$ python3 -q
>>> import numpy as np
>>> np.set_printoptions(precision=2, suppress=True, linewidth=200, legacy="1.25")
>>> rd = lambda a: np.round(a, 2) + 0
>>> W0 = np.load("data.npy")
>>> W0
array([[-1, -1, -1, -1, -1],
       [-1, -2, -2, -2, -2],
       [-1, -2, -3, -3, -3],
       [-1, -2, -3, -4, -4],
       [-1, -2, -3, -4, -5]])
>>> w, vecs = np.linalg.eig(W0)
>>> rd(np.sort(np.linalg.eigvals(W0.T)))
array([-12.34,  -1.45,  -0.58,  -0.35,  -0.27])
>>> rd(w)
array([-12.34,  -1.45,  -0.58,  -0.35,  -0.27])
>>> rd(np.sort(np.linalg.eigvals(np.linalg.inv(W0))))
array([-3.68, -2.83, -1.72, -0.69, -0.08])
>>> rd(np.prod(w))
-1.0
>>> mat = np.loadtxt("a.csv", delimiter=",")
>>> rd(mat)
array([[-0.07, -0.6 ,  0.29,  0.31],
       [-0.93, -1.8 ,  0.31,  0.29],
       [ 1.29,  0.72,  0.59,  0.7 ],
       [ 3.04,  1.68,  1.4 ,  1.66]])
>>> # rows and columns are dependent
>>> rng = np.random.default_rng(291)
>>> other = mat + rng.integers(-2, 3, (4, 2)) @ rng.integers(-2, 3, (2, 4))
>>> rd(other)
array([[-0.07,  1.4 ,  2.29,  8.31],
       [ 1.07, -1.8 ,  2.31,  4.29],
       [ 1.29, -0.28, -0.41, -3.3 ],
       [ 2.04,  3.68,  2.4 ,  7.66]])
>>> np.linalg.matrix_rank(other - mat, tol=1e-8)
2
>>> np.abs(other - mat).sum(axis=1)
array([12.,  8.,  6., 10.])
>>> rd(np.linalg.svd(other - mat, compute_uv=False))
array([12.19,  2.73,  0.  ,  0.  ])
>>> t3 = np.stack([other, 2 * other, other[::-1]])
>>> rd(np.einsum("bij,cij->bc", t3, t3))
array([[199.33, 398.66, 121.88],
       [398.66, 797.32, 243.76],
       [121.88, 243.76, 199.33]])
>>> (t3 @ other.T).shape
(3, 4, 4)
>>> np.linalg.matrix_rank(t3)
array([4, 4, 4])
>>> rd(np.poly(W0))
array([ 1., 15., 35., 28.,  9.,  1.])
>>> rd(np.linalg.det(W0.T))
-1.0
>>> rd(np.linalg.eigvals(W0))
array([-12.34,  -1.45,  -0.58,  -0.35,  -0.27])
>>> rd(np.linalg.det(W0[::-1]))
-1.0
>>> np.einsum("ij,ji->", W0, W0)
155
>>> left, s, Vh = np.linalg.svd(mat)
>>> vecs = Vh[:(s > 1e-8).sum()]
>>> x0 = mat[3] + -3 * mat[1] + rng.integers(2) * np.eye(4)[0]
>>> rd(x0)
array([6.83, 7.08, 0.47, 0.79])
>>> np.allclose(vecs.T @ vecs @ x0, x0)
False
>>> rd(vecs.T @ vecs)
array([[ 0.55,  0.32,  0.24,  0.29],
       [ 0.32,  0.77, -0.19, -0.19],
       [ 0.24, -0.19,  0.3 ,  0.34],
       [ 0.29, -0.19,  0.34,  0.38]])
>>> rd(np.linalg.norm(x0 - vecs.T @ vecs @ x0))
0.67
>>> left, s, Vh = np.linalg.svd(mat)
>>> rd(s)
array([4.64, 1.77, 0.  , 0.  ])
>>> other = left[:, :2] @ np.diag(s[:2]) @ Vh[:2]
>>> rd(other)
array([[-0.07, -0.6 ,  0.29,  0.31],
       [-0.93, -1.8 ,  0.31,  0.29],
       [ 1.29,  0.72,  0.59,  0.7 ],
       [ 3.04,  1.68,  1.4 ,  1.66]])
>>> F = np.load("run18.npy")
>>> F
array([[ 12,  -9, -10,   1],
       [  3,  10,  -1,   5],
       [-12,   9,  10,  -1],
       [ -3,   3,   7,   5],
       [ 12,  -4,  -4,   9],
       [  0,  -9,  -6,  -9],
       [ -3,   7,   7,   6]])
>>> # null space of dimension 1
>>> np.linalg.lstsq(F[:-1].T, F[-1])[2]
3
>>> np.unique(F.round(6), axis=0).shape
(7, 4)
>>> x0 = np.array([0, -2, 1, 0])
>>> h = np.maximum(F @ x0, 0)
>>> h
array([ 8,  0,  0,  1,  4, 12,  0])
>>> left, s, Vh = np.linalg.svd(F)
>>> rd(s)
array([31.9 , 19.86,  8.05,  0.  ])
>>> other = left[:, :3] @ np.diag(s[:3]) @ Vh[:3]
>>> np.linalg.matrix_rank(F, rtol=0.05)
3
>>> rd(np.linalg.norm(F - other, 2)), rd(s[3])
(0.0, 0.0)
>>> np.linalg.matrix_rank(other)
3
>>> np.linalg.cond(F) > 100
True
>>> r = np.linalg.matrix_rank(F)
>>> r
3
>>> ns = np.linalg.svd(F)[2][r:].T
>>> ns.shape
(4, 1)
>>> rd(F @ ns)
array([[0.],
       [0.],
       [0.],
       [0.],
       [0.],
       [0.],
       [0.]])
>>> [int(np.linalg.matrix_rank(F[:, :j + 1])) for j in range(4)]
[1, 2, 3, 3]
>>> E = np.array([[1, 2, 2, 1, 0, 3, 0],
...     [2, 0, 3, 2, 1, 1, 2],
...     [0, 0, 0, 3, 0, 0, 1],
...     [2, 2, 1, 1, 1, 1, 0],
...     [3, 2, 0, 0, 1, 2, 3],
...     [1, 0, 1, 2, 0, 3, 0],
...     [3, 1, 1, 0, 0, 0, 3]])
>>> x0 = np.array([5, 3, 3, 0, 3, 0, 1])
>>> target = E @ x0
>>> target
array([17, 24,  1, 22, 27,  8, 24])
>>> rd(np.linalg.solve(E, target))
array([5., 3., 3., 0., 3., 0., 1.])
>>> rd(np.linalg.solve(E, target + E[:, 3]))
array([5., 3., 3., 1., 3., 0., 1.])
>>> other = E + rng.integers(-2, 3, (7, 1)) @ rng.integers(-2, 3, (1, 7))
>>> other
array([[ 1,  1,  3,  0, -1,  1, -1],
       [ 2, -2,  5,  0, -1, -3,  0],
       [ 0, -1,  1,  2, -1, -2,  0],
       [ 2,  4, -1,  3,  3,  5,  2],
       [ 3,  3, -1,  1,  2,  4,  4],
       [ 1,  2, -1,  4,  2,  7,  2],
       [ 3,  1,  1,  0,  0,  0,  3]])
>>> np.linalg.matrix_rank(other - E, tol=1e-8)
1
>>> rd(np.linalg.norm(other, 2))
14.35
>>> other[2] @ other[0]
1
>>> other = E / np.sqrt((E ** 2).mean(axis=1, keepdims=True))
>>> rd(np.linalg.norm(other, axis=1))
array([2.65, 2.65, 2.65, 2.65, 2.65, 2.65, 2.65])
>>> np.linalg.matrix_rank(other) == np.linalg.matrix_rank(E)
True
>>> rd(other[5])
array([0.68, 0.  , 0.68, 1.37, 0.  , 2.05, 0.  ])
>>> rd(E - E.mean(axis=1, keepdims=True))
array([[-0.29,  0.71,  0.71, -0.29, -1.29,  1.71, -1.29],
       [ 0.43, -1.57,  1.43,  0.43, -0.57, -0.57,  0.43],
       [-0.57, -0.57, -0.57,  2.43, -0.57, -0.57,  0.43],
       [ 0.86,  0.86, -0.14, -0.14, -0.14, -0.14, -1.14],
       [ 1.43,  0.43, -1.57, -1.57, -0.57,  0.43,  1.43],
       [ 0.  , -1.  ,  0.  ,  1.  , -1.  ,  2.  , -1.  ],
       [ 1.86, -0.14, -0.14, -1.14, -1.14, -1.14,  1.86]])
